$ python3 -q
>>> import numpy as np
>>> np.set_printoptions(precision=2, suppress=True, linewidth=200, legacy="1.25")
>>> th = np.deg2rad(120)
>>> mat = np.eye(9)
>>> mat[np.ix_([4, 0], [4, 0])] = [[np.cos(th), -np.sin(th)], [np.sin(th), np.cos(th)]]
>>> mat
array([[-0.5 ,  0.  ,  0.  ,  0.  ,  0.87,  0.  ,  0.  ,  0.  ,  0.  ],
       [ 0.  ,  1.  ,  0.  ,  0.  ,  0.  ,  0.  ,  0.  ,  0.  ,  0.  ],
       [ 0.  ,  0.  ,  1.  ,  0.  ,  0.  ,  0.  ,  0.  ,  0.  ,  0.  ],
       [ 0.  ,  0.  ,  0.  ,  1.  ,  0.  ,  0.  ,  0.  ,  0.  ,  0.  ],
       [-0.87,  0.  ,  0.  ,  0.  , -0.5 ,  0.  ,  0.  ,  0.  ,  0.  ],
       [ 0.  ,  0.  ,  0.  ,  0.  ,  0.  ,  1.  ,  0.  ,  0.  ,  0.  ],
       [ 0.  ,  0.  ,  0.  ,  0.  ,  0.  ,  0.  ,  1.  ,  0.  ,  0.  ],
       [ 0.  ,  0.  ,  0.  ,  0.  ,  0.  ,  0.  ,  0.  ,  1.  ,  0.  ],
       [ 0.  ,  0.  ,  0.  ,  0.  ,  0.  ,  0.  ,  0.  ,  0.  ,  1.  ]])
>>> B = mat / np.sqrt((mat ** 2).mean(axis=1, keepdims=True))
>>> np.linalg.matrix_rank(mat - mat.mean(axis=1, keepdims=True))
8
>>> print(mat - mat.mean(axis=1, keepdims=True))
[[-0.54 -0.04 -0.04 -0.04  0.83 -0.04 -0.04 -0.04 -0.04]
 [-0.11  0.89 -0.11 -0.11 -0.11 -0.11 -0.11 -0.11 -0.11]
 [-0.11 -0.11  0.89 -0.11 -0.11 -0.11 -0.11 -0.11 -0.11]
 [-0.11 -0.11 -0.11  0.89 -0.11 -0.11 -0.11 -0.11 -0.11]
 [-0.71  0.15  0.15  0.15 -0.35  0.15  0.15  0.15  0.15]
 [-0.11 -0.11 -0.11 -0.11 -0.11  0.89 -0.11 -0.11 -0.11]
 [-0.11 -0.11 -0.11 -0.11 -0.11 -0.11  0.89 -0.11 -0.11]
 [-0.11 -0.11 -0.11 -0.11 -0.11 -0.11 -0.11  0.89 -0.11]
 [-0.11 -0.11 -0.11 -0.11 -0.11 -0.11 -0.11 -0.11  0.89]]
>>> print(np.linalg.matrix_rank(B) == np.linalg.matrix_rank(mat))
True
>>> mat[:, 3] @ mat[:, 6]
0.0
>>> np.round(mat @ mat.T, 2) + 0
array([[1., 0., 0., 0., 0., 0., 0., 0., 0.],
       [0., 1., 0., 0., 0., 0., 0., 0., 0.],
       [0., 0., 1., 0., 0., 0., 0., 0., 0.],
       [0., 0., 0., 1., 0., 0., 0., 0., 0.],
       [0., 0., 0., 0., 1., 0., 0., 0., 0.],
       [0., 0., 0., 0., 0., 1., 0., 0., 0.],
       [0., 0., 0., 0., 0., 0., 1., 0., 0.],
       [0., 0., 0., 0., 0., 0., 0., 1., 0.],
       [0., 0., 0., 0., 0., 0., 0., 0., 1.]])
>>> left, sigma, vt = np.linalg.svd(mat, full_matrices=False)
>>> print(np.round(left.T @ left, 2) + 0)
[[1. 0. 0. 0. 0. 0. 0. 0. 0.]
 [0. 1. 0. 0. 0. 0. 0. 0. 0.]
 [0. 0. 1. 0. 0. 0. 0. 0. 0.]
 [0. 0. 0. 1. 0. 0. 0. 0. 0.]
 [0. 0. 0. 0. 1. 0. 0. 0. 0.]
 [0. 0. 0. 0. 0. 1. 0. 0. 0.]
 [0. 0. 0. 0. 0. 0. 1. 0. 0.]
 [0. 0. 0. 0. 0. 0. 0. 1. 0.]
 [0. 0. 0. 0. 0. 0. 0. 0. 1.]]
>>> left.shape, sigma.shape, vt.shape
((9, 9), (9,), (9, 9))
>>> sigma
array([1., 1., 1., 1., 1., 1., 1., 1., 1.])
>>> print(np.round(left.T @ mat @ vt.T, 2) + 0)
[[1. 0. 0. 0. 0. 0. 0. 0. 0.]
 [0. 1. 0. 0. 0. 0. 0. 0. 0.]
 [0. 0. 1. 0. 0. 0. 0. 0. 0.]
 [0. 0. 0. 1. 0. 0. 0. 0. 0.]
 [0. 0. 0. 0. 1. 0. 0. 0. 0.]
 [0. 0. 0. 0. 0. 1. 0. 0. 0.]
 [0. 0. 0. 0. 0. 0. 1. 0. 0.]
 [0. 0. 0. 0. 0. 0. 0. 1. 0.]
 [0. 0. 0. 0. 0. 0. 0. 0. 1.]]
>>> np.cumsum(sigma ** 2) / np.sum(sigma ** 2)
array([0.11, 0.22, 0.33, 0.44, 0.56, 0.67, 0.78, 0.89, 1.  ])
